$ ipython --no-banner

In [1]: import numpy as np

In [2]: import numpy.linalg as la

In [3]: np.set_printoptions(precision=2, suppress=True, linewidth=100)

In [4]: def tidy(a):
   ...:     return np.round(a, 2) + 0
   ...: 

In [5]: W0 = np.loadtxt("x.csv", delimiter=",")

In [6]: W0
Out[6]: 
array([[-2.,  0.,  0.,  0.],
       [ 0.,  2.,  0.,  0.],
       [ 0.,  0., -1.,  0.],
       [ 0.,  0.,  0.,  1.]])

In [7]: # equal to its transpose

In [8]: x0 = np.array([-2, 1, -1, -1])

In [9]: W0 @ x0
Out[9]: array([ 4.,  2.,  1., -1.])

In [10]: W0 * x0
Out[10]: 
array([[ 4.,  0., -0., -0.],
       [-0.,  2., -0., -0.],
       [-0.,  0.,  1., -0.],
       [-0.,  0., -0., -1.]])

In [11]: np.einsum("ij,j->i", W0, x0)
Out[11]: array([ 4.,  2.,  1., -1.])

In [12]: (W0 * x0).sum(axis=1)
Out[12]: array([ 4.,  2.,  1., -1.])

In [13]: W0 @ (2 * x0)
Out[13]: array([ 8.,  4.,  2., -2.])

In [14]: la.norm(W0 @ x0) <= la.norm(W0, 2) * la.norm(x0) + 1e-9
Out[14]: np.True_

In [15]: W0 @ np.eye(4)[1]
Out[15]: array([0., 2., 0., 0.])

In [16]: np.sign((W0 @ x0).round(6))
Out[16]: array([ 1.,  1.,  1., -1.])

In [17]: evals, evecs = la.eigh(W0)

In [18]: x0 = np.array([2, 1, 3, 3])

In [19]: evecs * np.maximum(evals, 0) @ evecs.T
Out[19]: 
array([[0., 0., 0., 0.],
       [0., 2., 0., 0.],
       [0., 0., 0., 0.],
       [0., 0., 0., 1.]])

In [20]: (np.sign(evecs[:, -1].round(6)) == np.sign(evecs[0, -1].round(6))).astype(int)
Out[20]: array([1, 0, 1, 1])

In [21]: evecs * np.abs(evals) @ evecs.T
Out[21]: 
array([[2., 0., 0., 0.],
       [0., 2., 0., 0.],
       [0., 0., 1., 0.],
       [0., 0., 0., 1.]])

In [22]: np.abs(W0).sum(axis=1).max(), np.abs(evals).max()
Out[22]: (np.float64(2.0), np.float64(2.0))

In [23]: x0 @ W0 @ x0
Out[23]: np.float64(-6.0)

In [24]: evals, evecs = la.eigh(W0)

In [25]: evals.sum(), np.trace(W0)
Out[25]: (np.float64(0.0), np.float64(0.0))

In [26]: evecs.T @ W0 @ evecs
Out[26]: 
array([[-2.,  0.,  0.,  0.],
       [ 0., -1.,  0.,  0.],
       [ 0.,  0.,  1.,  0.],
       [ 0.,  0.,  0.,  2.]])

In [27]: K = np.load("out12.npy")

In [28]: K
Out[28]: 
array([[  1,  -2, -10,  -1,   1,   2,   0,   2],
       [  2,   1,   5,  -1,   1,  -2,   1,  -2],
       [ -2,   1,   5,   0,   2,   2,   1,   1],
       [  2,   1,   5,   0,   0,  -1,   1,   1],
       [  1,  -1,  -5,   1,   1,  -2,   0,   1],
       [ -1,   0,   0,   1,   2,  -2,   0,   0],
       [  1,   1,   5,  -2,   2,   0,  -2,   0]])

In [29]: # column 2 is much longer than the rest

In [30]: Uu, s, Vt = la.svd(K)

In [31]: np.argmax(s[:-1] / (s[1:] + 1e-6)) + 1
Out[31]: np.int64(6)

In [32]: out = Uu[:, :6] @ np.diag(s[:6]) @ Vt[:6]

In [33]: tidy(la.norm(K - out, 2)), tidy(s[6])
Out[33]: (np.float64(0.14), np.float64(0.14))

In [34]: arr = np.load("sample2.npy")

In [35]: arr
Out[35]: 
array([[ 0,  8,  0, -2,  6, -3,  9, -1],
       [ 0,  0,  9,  9, -6,  0, -3, -5],
       [ 0,  0,  0,  7,  4, -3,  6,  1],
       [ 0,  0,  0,  0, -1,  2,  3, -8],
       [ 0,  0,  0,  0,  0,  1, -1, -9],
       [ 0,  0,  0,  0,  0,  0,  7, -8],
       [ 0,  0,  0,  0,  0,  0,  0, -3],
       [ 0,  0,  0,  0,  0,  0,  0,  0]])

In [36]: # triangular, det is the product of the diagonal

In [37]: out = W0[0, 0] * W0[1:] - np.outer(W0[1:, 0], W0[0])

In [38]: out
Out[38]: 
array([[ 0., -4., -0., -0.],
       [ 0., -0.,  2., -0.],
       [ 0., -0., -0., -2.]])

In [39]: la.matrix_rank(out), la.matrix_rank(W0)
Out[39]: (np.int64(3), np.int64(4))

In [40]: np.flatnonzero(~out.round(6).any(axis=1))
Out[40]: array([], dtype=int64)

In [41]: la.matrix_rank(arr, rtol=0.1)
Out[41]: np.int64(5)

In [42]: Uu, s, Vt = la.svd(arr)

In [43]: tidy(s)
Out[43]: array([17.63, 17.36, 12.21,  6.64,  3.77,  1.16,  0.1 ,  0.  ])

In [44]: np.argmax(s[:-1] / (s[1:] + 1e-6)) + 1
Out[44]: np.int64(7)

In [45]: out = Uu[:, :7] @ np.diag(s[:7]) @ Vt[:7]

In [46]: tidy(out)
Out[46]: 
array([[ 0.,  8.,  0., -2.,  6., -3.,  9., -1.],
       [ 0.,  0.,  9.,  9., -6.,  0., -3., -5.],
       [ 0.,  0.,  0.,  7.,  4., -3.,  6.,  1.],
       [ 0.,  0.,  0.,  0., -1.,  2.,  3., -8.],
       [ 0.,  0.,  0.,  0.,  0.,  1., -1., -9.],
       [ 0.,  0.,  0.,  0.,  0.,  0.,  7., -8.],
       [ 0.,  0.,  0.,  0.,  0.,  0.,  0., -3.],
       [ 0.,  0.,  0.,  0.,  0.,  0.,  0.,  0.]])

In [47]: tidy(la.norm(arr - out) / la.norm(arr))
Out[47]: np.float64(0.0)

In [48]: tidy(np.abs(arr - out).max())
Out[48]: np.float64(0.0)

In [49]: M = np.load("case16.npy")

In [50]: M
Out[50]: 
array([[ 7,  5,  4, -7],
       [-7,  7,  5,  4],
       [ 4, -7,  7,  5],
       [ 5,  4, -7,  7]])

In [51]: proj = np.triu(np.array([[2, -1, 2, 1], [-1, 0, -2, 1], [3, 0, 0, 0], [-2, -1, 0, -3]]), 1) + np.eye(4)

In [52]: out = proj @ M @ la.inv(proj)

In [53]: tidy(np.poly(out))
Out[53]: array([    1.,   -28.,   402., -4068., 17901.])

In [54]: np.trace(out), np.trace(M)
Out[54]: (np.float64(28.0), np.int64(28))

In [55]: la.matrix_rank(out)
Out[55]: np.int64(4)

In [56]: tidy(la.det(out))
Out[56]: np.float64(17901.0)

In [57]: out
Out[57]: 
array([[ 27.,  15., -18., -36.],
       [-10.,  15.,  34.,  -4.],
       [  4.,  -3.,  -7.,   4.],
       [  5.,   9.,   1.,  -7.]])

In [58]: rng = np.random.default_rng(32582)

In [59]: labels = rng.permutation(4)

In [60]: labels
Out[60]: array([3, 0, 2, 1])

In [61]: out = M[labels][:, labels]

In [62]: np.diag(out)
Out[62]: array([7, 7, 7, 7])

In [63]: tidy(la.det(out)), tidy(la.det(M[labels]))
Out[63]: (np.float64(17901.0), np.float64(17901.0))

In [64]: M @ (-1.0) ** np.arange(4)
Out[64]: array([ 13., -13.,  13., -13.])

In [65]: (M + M.T) / 2
Out[65]: 
array([[ 7., -1.,  4., -1.],
       [-1.,  7., -1.,  4.],
       [ 4., -1.,  7., -1.],
       [-1.,  4., -1.,  7.]])

In [66]: mat = np.load("a.npy")

In [67]: mat
Out[67]: 
array([[4., 1., 1., 1., 1., 1., 1.],
       [1., 4., 1., 1., 1., 1., 1.],
       [1., 1., 4., 1., 1., 1., 1.],
       [1., 1., 1., 4., 1., 1., 1.],
       [1., 1., 1., 1., 4., 1., 1.],
       [1., 1., 1., 1., 1., 4., 1.],
       [1., 1., 1., 1., 1., 1., 4.]])

In [68]: # symmetric, so the eigenvalues are real

In [69]: evals, evecs = la.eigh(mat)

In [70]: x0 = np.array([-2, -4, 5, -1, 4, 0, 4])

In [71]: tidy(x0 @ mat @ x0 / (x0 @ x0)), tidy(evals[0]), tidy(evals[-1])
Out[71]: (np.float64(3.46), np.float64(3.0), np.float64(10.0))

In [72]: np.abs(mat).sum(axis=1).max(), tidy(np.abs(evals).max())
Out[72]: (np.float64(10.0), np.float64(10.0))

In [73]: x0 = np.array([1, 2, 1, 0, -1, 2, -2])

In [74]: rhs = mat @ x0

In [75]: rhs
Out[75]: array([ 6.,  9.,  6.,  3.,  0.,  9., -3.])

In [76]: tidy(la.solve(mat, mat[:, 5]))
Out[76]: array([0., 0., 0., 0., 0., 1., 0.])

In [77]: tidy(la.solve(mat, rhs + mat[:, 0]))
Out[77]: array([ 2.,  2.,  1.,  0., -1.,  2., -2.])

In [78]: evals, evecs = la.eigh(mat)

In [79]: tidy(np.abs(evecs[:, -1]))
Out[79]: array([0.38, 0.38, 0.38, 0.38, 0.38, 0.38, 0.38])

In [80]: tidy(evals)
Out[80]: array([ 3.,  3.,  3.,  3.,  3.,  3., 10.])

In [81]: (evals > 1e-8).sum(), (evals < -1e-8).sum()
Out[81]: (np.int64(7), np.int64(0))

In [82]: tidy(evals.sum()), np.trace(mat)
Out[82]: (np.float64(28.0), np.float64(28.0))

In [83]: tidy(la.eigvalsh(mat @ mat))
Out[83]: array([  9.,   9.,   9.,   9.,   9.,   9., 100.])

In [84]: tidy(evecs @ np.diag(evals) @ evecs.T)
Out[84]: 
array([[4., 1., 1., 1., 1., 1., 1.],
       [1., 4., 1., 1., 1., 1., 1.],
       [1., 1., 4., 1., 1., 1., 1.],
       [1., 1., 1., 4., 1., 1., 1.],
       [1., 1., 1., 1., 4., 1., 1.],
       [1., 1., 1., 1., 1., 4., 1.],
       [1., 1., 1., 1., 1., 1., 4.]])

In [85]: tidy(la.svd(mat, compute_uv=False))
Out[85]: array([10.,  3.,  3.,  3.,  3.,  3.,  3.])

In [86]: f, g = mat[6], mat[0]

In [87]: f @ f
Out[87]: np.float64(22.0)

In [88]: p = (f @ g) / (f @ f) * f

In [89]: np.outer(f, g)
Out[89]: 
array([[ 4.,  1.,  1.,  1.,  1.,  1.,  1.],
       [ 4.,  1.,  1.,  1.,  1.,  1.,  1.],
       [ 4.,  1.,  1.,  1.,  1.,  1.,  1.],
       [ 4.,  1.,  1.,  1.,  1.,  1.,  1.],
       [ 4.,  1.,  1.,  1.,  1.,  1.,  1.],
       [ 4.,  1.,  1.,  1.,  1.,  1.,  1.],
       [16.,  4.,  4.,  4.,  4.,  4.,  4.]])

In [90]: tidy(g - p)
Out[90]: array([ 3.41,  0.41,  0.41,  0.41,  0.41,  0.41, -1.36])

In [91]: tidy(p)
Out[91]: array([0.59, 0.59, 0.59, 0.59, 0.59, 0.59, 2.36])

In [92]: la.matrix_rank(np.outer(f, g))
Out[92]: np.int64(1)

In [93]: J = np.load("dump.npy")

In [94]: J
Out[94]: 
array([[ 0.7 ,  0.6 ],
       [ 1.8 ,  1.6 ],
       [-1.7 ,  0.7 ],
       [ 0.6 ,  0.9 ],
       [-1.3 , -0.9 ],
       [ 1.81,  1.56],
       [-0.2 ,  0.  ],
       [-0.6 ,  2.1 ]])

In [95]: out = J / la.norm(J, axis=1, keepdims=True)

In [96]: C2 = out @ out.T

In [97]: tidy(la.norm(out, axis=1))
Out[97]: array([1., 1., 1., 1., 1., 1., 1., 1.])

In [98]: Q, R = la.qr(J)

In [99]: tidy(Q.T @ Q)
Out[99]: 
array([[1., 0.],
       [0., 1.]])

In [100]: tidy(R)
Out[100]: 
array([[-3.51, -1.53],
       [ 0.  , -3.09]])

In [101]: A = np.loadtxt("layer16.csv", delimiter=",")

In [102]: A
Out[102]: 
array([[-2., -1.,  0.,  1.,  2.,  3.],
       [ 4.,  5.,  6.,  7.,  8.,  9.],
       [10., 11., 12., 13., 14., 15.],
       [16., 17., 18., 19., 20., 21.],
       [22., 23., 24., 25., 26., 27.],
       [28., 29., 30., 31., 32., 33.]])

In [103]: tidy(la.norm(A, 2))
Out[103]: np.float64(111.81)

In [104]: tidy(la.norm(A) ** 2 / la.norm(A, 2) ** 2)
Out[104]: np.float64(1.0)

In [105]: tidy(la.norm(A, "nuc"))
Out[105]: np.float64(117.45)

In [106]: tidy(la.norm(A, 1)), tidy(la.norm(A, np.inf))
Out[106]: (np.float64(108.0), np.float64(183.0))
